$ ipython --no-banner

In [1]: import numpy as np

In [2]: import numpy.linalg as la

In [3]: np.set_printoptions(precision=2, suppress=True, linewidth=120)

In [4]: A = np.loadtxt("w.csv", delimiter=",")

In [5]: A
Out[5]: 
array([[5., 1., 0., 0., 0., 0., 0., 0.],
       [0., 5., 1., 0., 0., 0., 0., 0.],
       [0., 0., 5., 1., 0., 0., 0., 0.],
       [0., 0., 0., 5., 1., 0., 0., 0.],
       [0., 0., 0., 0., 5., 1., 0., 0.],
       [0., 0., 0., 0., 0., 5., 1., 0.],
       [0., 0., 0., 0., 0., 0., 5., 1.],
       [0., 0., 0., 0., 0., 0., 0., 5.]])

In [6]: np.trace(A)
Out[6]: np.float64(40.0)

In [7]: (A - A.T) / 2
Out[7]: 
array([[ 0. ,  0.5,  0. ,  0. ,  0. ,  0. ,  0. ,  0. ],
       [-0.5,  0. ,  0.5,  0. ,  0. ,  0. ,  0. ,  0. ],
       [ 0. , -0.5,  0. ,  0.5,  0. ,  0. ,  0. ,  0. ],
       [ 0. ,  0. , -0.5,  0. ,  0.5,  0. ,  0. ,  0. ],
       [ 0. ,  0. ,  0. , -0.5,  0. ,  0.5,  0. ,  0. ],
       [ 0. ,  0. ,  0. ,  0. , -0.5,  0. ,  0.5,  0. ],
       [ 0. ,  0. ,  0. ,  0. ,  0. , -0.5,  0. ,  0.5],
       [ 0. ,  0. ,  0. ,  0. ,  0. ,  0. , -0.5,  0. ]])

In [8]: assert A == A.T
---------------------------------------------------------------------------
ValueError                                Traceback (most recent call last)
Cell In[8], line 1
----> 1 assert A == A.T

ValueError: The truth value of an array with more than one element is ambiguous. Use a.any() or a.all()

In [9]: la.matrix_power(A, 2)
Out[9]: 
array([[25., 10.,  1.,  0.,  0.,  0.,  0.,  0.],
       [ 0., 25., 10.,  1.,  0.,  0.,  0.,  0.],
       [ 0.,  0., 25., 10.,  1.,  0.,  0.,  0.],
       [ 0.,  0.,  0., 25., 10.,  1.,  0.,  0.],
       [ 0.,  0.,  0.,  0., 25., 10.,  1.,  0.],
       [ 0.,  0.,  0.,  0.,  0., 25., 10.,  1.],
       [ 0.,  0.,  0.,  0.,  0.,  0., 25., 10.],
       [ 0.,  0.,  0.,  0.,  0.,  0.,  0., 25.]])

In [10]: np.round(np.abs(la.eigvals(A)).max(), 2)
Out[10]: np.float64(5.0)

In [11]: np.sort(np.abs(la.eigvals(A)))
Out[11]: array([5., 5., 5., 5., 5., 5., 5., 5.])

In [12]: np.round(la.det(A), 2)
Out[12]: np.float64(390625.0)
